In [1]: import numpy as np

In [2]: np.set_printoptions(precision=2, suppress=True, linewidth=120)

In [3]: W0 = np.load("m.npy")

In [4]: W0
Out[4]: 
array([[  1,  -4,  16, -64],
       [  1,  -3,   9, -27],
       [  1,  -2,   4,  -8],
       [  1,  -1,   1,  -1],
       [  1,   0,   0,   0],
       [  1,   1,   1,   1],
       [  1,   2,   4,   8]])

In [5]: x0 = np.array([2, 1, -3, 0])

In [6]: y = W0 @ x0

In [7]: np.round(np.linalg.solve(W0.T @ W0, W0.T @ y), 2) + 0
Out[7]: array([ 2.,  1., -3.,  0.])

In [8]: y
Out[8]: array([-50, -28, -12,  -2,   2,   0,  -8])

In [9]: np.round(np.linalg.pinv(W0) @ W0, 2) + 0
Out[9]: 
array([[1., 0., 0., 0.],
       [0., 1., 0., 0.],
       [0., 0., 1., 0.],
       [0., 0., 0., 1.]])

In [10]: rng = np.random.default_rng(3928)

In [11]: y = y + 0.1 * rng.normal(size=7)

In [12]: y
Out[12]: array([-49.89, -28.03, -11.96,  -2.03,   1.69,   0.07,  -8.06])

In [13]: coef, *_ = np.linalg.lstsq(W0, y)

In [14]: coef.round(2) + 0
Out[14]: array([ 1.89,  0.99, -2.98,  0.  ])

In [15]: coef.round()
Out[15]: array([ 2.,  1., -3.,  0.])

In [16]: [round(float(np.linalg.norm(np.linalg.solve(W0.T @ W0 + lam * np.eye(4), W0.T @ y))), 2) for lam in (0, 1, 10, 100)]
Out[16]: [3.67, 2.97, 2.03, 1.04]

In [17]: np.round(W0.T @ (y - W0 @ coef), 2) + 0
Out[17]: array([0., 0., 0., 0.])

In [18]: F = np.load("data.npy")

In [19]: F
Out[19]: 
array([[8, 4, 8, 2],
       [4, 2, 4, 1],
       [8, 4, 8, 2],
       [2, 1, 2, 1]])

In [20]: round(np.linalg.det(2 * F), 2), round(np.linalg.det(F), 2)
Out[20]: (np.float64(0.0), np.float64(0.0))

In [21]: np.round(np.poly(F), 2) + 0
Out[21]: array([  1., -19.,   9.,   0.,   0.])

In [22]: np.einsum("ij,ji->", F, F)
Out[22]: np.int64(343)

In [23]: np.kron(np.eye(2, dtype=int), F)
Out[23]: 
array([[8, 4, 8, 2, 0, 0, 0, 0],
       [4, 2, 4, 1, 0, 0, 0, 0],
       [8, 4, 8, 2, 0, 0, 0, 0],
       [2, 1, 2, 1, 0, 0, 0, 0],
       [0, 0, 0, 0, 8, 4, 8, 2],
       [0, 0, 0, 0, 4, 2, 4, 1],
       [0, 0, 0, 0, 8, 4, 8, 2],
       [0, 0, 0, 0, 2, 1, 2, 1]])
